>>> import numpy as np
>>> np.set_printoptions(precision=3, suppress=True, linewidth=140, sign=" ")
>>> m1 = np.load("m.npy")
>>> print(m1)
[[ 0.  0. -3.]
 [ 0.  1.  2.]
 [ 0.  3.  1.]]
>>> C2 = m1.T @ m1
>>> print(np.linalg.matrix_rank(C2))
2
>>> print(np.trace(C2), (m1 ** 2).sum())
24.0 24.0
>>> print((m1 @ m1.T).shape)
(3, 3)
>>> print(np.linalg.lstsq(m1[:-1].T, m1[-1])[2])
2
>>> print(np.abs(np.diag(np.linalg.qr(m1)[1])) > 1e-9)
[False  True  True]
>>> print(np.round(np.trace(np.linalg.pinv(m1) @ m1), 3))
2.0
>>> def softmax(z):
...     e = np.exp(z - z.max(axis=-1, keepdims=True))
...     return e / e.sum(axis=-1, keepdims=True)
... 
>>> print(softmax(m1[2]))
[ 0.042  0.844  0.114]
>>> scores = m1 @ m1.T / np.sqrt(3)
>>> print(softmax(scores)[2] @ m1)
[ 0.     2.893  1.051]
>>> print(softmax(scores + np.triu(np.full(scores.shape, -np.inf), 1)))
[[ 1.     0.     0.   ]
 [ 0.002  0.998  0.   ]
 [ 0.001  0.053  0.947]]
>>> Uu, s, Vh = np.linalg.svd(m1)
>>> print(np.argmax(s[:-1] / (s[1:] + 1e-6)) + 1)
2
>>> print(s)
[ 4.17   2.572  0.   ]
>>> other = Uu[:, :2] @ np.diag(s[:2]) @ Vh[:2]
>>> print(np.linalg.matrix_rank(m1, rtol=0.05))
2
>>> print(round(np.linalg.norm(m1 - other) / np.linalg.norm(m1), 3))
0.0
>>> rk = np.linalg.matrix_rank(m1)
>>> print(rk)
2
>>> ns = np.linalg.svd(m1)[2][rk:].T
>>> print([int(np.linalg.matrix_rank(m1[:, :j + 1])) for j in range(3)])
[0, 1, 2]
>>> print(m1 @ ns)
[[ 0.]
 [ 0.]
 [ 0.]]
>>> print([int(np.linalg.matrix_rank(np.delete(m1, i, axis=0))) for i in range(3)])
[2, 2, 2]
>>> print(np.linalg.matrix_rank(m1.T @ m1), np.linalg.matrix_rank(m1 @ m1.T))
2 2
>>> other = np.array([[0, 2], [0, 0]])
>>> M = np.block([[np.zeros((2, 2)), other], [other.T, np.zeros((2, 2))]])
>>> print(M)
[[ 0.  0.  0.  2.]
 [ 0.  0.  0.  0.]
 [ 0.  0.  0.  0.]
 [ 2.  0.  0.  0.]]
>>> print(np.linalg.svd(M, compute_uv=False))
[ 2.  2.  0.  0.]
>>> print(M[:, 1] @ M[:, 3])
0.0
>>> print(M.T @ M)
[[ 4.  0.  0.  0.]
 [ 0.  0.  0.  0.]
 [ 0.  0.  0.  0.]
 [ 0.  0.  0.  4.]]
>>> vals, evecs = np.linalg.eigh(M)
>>> vec = np.array([3, -2, 1, 0])
>>> print((np.sign(evecs[:, -1].round(6)) == np.sign(evecs[0, -1].round(6))).astype(int))
[ 1  0  0  1]
>>> print(np.round(evecs * np.abs(vals) @ evecs.T, 3) + 0)
[[ 2.  0.  0.  0.]
 [ 0.  0.  0.  0.]
 [ 0.  0.  0.  0.]
 [ 0.  0.  0.  2.]]
>>> print(evecs * np.maximum(vals, 0) @ evecs.T)
[[ 1.  0.  0.  1.]
 [ 0.  0.  0.  0.]
 [ 0.  0.  0.  0.]
 [ 1.  0.  0.  1.]]
>>> print(vec @ M @ vec)
0.0
>>> print(vec @ M @ vec / (vec @ vec), vals[0], vals[-1])
0.0 -2.0 2.0
